$ python3 -q
>>> import numpy as np
>>> np.set_printoptions(precision=1, suppress=True, linewidth=120)
>>> A = np.load("x.npy")
>>> A
array([[  2.3,   9.4,   2.4],
       [  0.5,   9.3,  -3.6],
       [ -4.8,   2.5,   8.4],
       [  2. ,   1.5,  -9.7],
       [ -3.1,   8.7,   3.7],
       [ -0.8,   9.2,  -3.9],
       [ -4.4,  -3.9,  -8.1],
       [ -7.9,   6. ,   1.7],
       [ -8.4,  -3.2,   4.3],
       [ -5.3,   8.5,   0.6],
       [ -1.7,  -9.8,   1.1],
       [  6.2,   4.7,  -6.2],
       [ -1.1,  -4.7,  -8.8],
       [  3. ,  -5.4,  -7.8],
       [ -3.2,  -7. ,  -6.4],
       [ -6.6,   0.6,   7.5],
       [ -2.7,   5.4,  -8. ],
       [ -9. ,   0. ,  -4.3],
       [-10. ,   0.8,  -0.1],
       [  5.5,  -8.2,   1.8],
       [  7.1,  -6.9,  -1.6],
       [ -2.7,  -4.4,  -8.6],
       [  8.3,   5.5,  -1. ]])
>>> T = np.stack([A, -3 * A, A[::-1]])
>>> T.shape
(3, 23, 3)
>>> np.einsum("bij,cij->bc", T, T)
array([[ 2302.1, -6906.4,   404.5],
       [-6906.4, 20719.1, -1213.4],
       [  404.5, -1213.4,  2302.1]])
>>> np.linalg.matrix_rank(T.reshape(3, -1))
np.int64(2)
>>> (T @ A.T).shape
(3, 23, 23)
>>> np.linalg.matrix_rank(T)
array([3, 3, 3])
>>> hat = A @ np.linalg.solve(A.T @ A, A.T)
>>> hat @ A[:, 0]
array([  2.3,   0.5,  -4.8,   2. ,  -3.1,  -0.8,  -4.4,  -7.9,  -8.4,  -5.3,  -1.7,   6.2,  -1.1,   3. ,  -3.2,  -6.6,
        -2.7,  -9. , -10. ,   5.5,   7.1,  -2.7,   8.3])
>>> np.round(np.trace(hat), 1)
np.float64(3.0)
>>> arr = np.loadtxt("w.csv", delimiter=",")
>>> arr
array([[ -4.,   4.,  -4.],
       [ 10., -10.,  10.],
       [ 14., -14.,  14.]])
>>> W1 = np.array([[-3, -3, -5], [5, 1, -3], [1, -5, -3]])
>>> c = np.array([-1, 0, -1])
>>> act = np.maximum(A @ W1 + c, 0)
>>> np.linalg.matrix_rank(act)
np.int64(3)
>>> (act > 0).mean(axis=0)
array([0.6, 0.7, 0.6])
>>> C = np.array([[3, 0, 1], [1, 3, 3], [3, 2, 1]])
>>> W1 @ C
array([[-27, -19, -17],
       [  7,  -3,   5],
       [-11, -21, -17]])
>>> (act @ C).round(6).argmax(axis=1)
array([0, 0, 0, 1, 0, 0, 1, 0, 0, 0, 0, 1, 1, 1, 1, 0, 2, 0, 0, 0, 0, 1, 0])
>>> Y = arr / np.linalg.norm(arr, axis=1, keepdims=True)
>>> C2 = Y @ Y.T
>>> np.argwhere(np.triu(np.abs(C2) > 0.95, 1))
array([[0, 1],
       [0, 2],
       [1, 2]])
>>> C2[0]
array([ 1., -1., -1.])
>>> X = np.load("block12.npy")
>>> X
array([[1, 0, 0],
       [1, 6, 3],
       [2, 2, 1],
       [0, 4, 2]])
>>> def softmax(z):
...     e = np.exp(z - z.max(axis=-1, keepdims=True))
...     return e / e.sum(axis=-1, keepdims=True)
... 
>>> np.round(softmax(10 * X[2]), 1) + 0
array([0.5, 0.5, 0. ])
>>> softmax(X[2] + -1)
array([0.4, 0.4, 0.2])
>>> softmax(X[2])
array([0.4, 0.4, 0.2])
>>> S = X @ X.T / np.sqrt(3)
>>> np.round(softmax(S + np.triu(np.full(S.shape, -np.inf), 1)), 1) + 0
array([[1., 0., 0., 0.],
       [0., 1., 0., 0.],
       [0., 1., 0., 0.],
       [0., 1., 0., 0.]])
>>> np.round(softmax(S), 1) + 0
array([[0.2, 0.2, 0.4, 0.1],
       [0. , 1. , 0. , 0. ],
       [0. , 1. , 0. , 0. ],
       [0. , 1. , 0. , 0. ]])
>>> Uu, sigma, vt = np.linalg.svd(X)
>>> np.argmax(sigma[:-1] / (sigma[1:] + 1e-6)) + 1
np.int64(2)
>>> Y = Uu[:, :2] @ np.diag(sigma[:2]) @ vt[:2]
>>> np.linalg.matrix_rank(X, rtol=0.05)
np.int64(2)
>>> np.linalg.matrix_rank(Y)
np.int64(2)
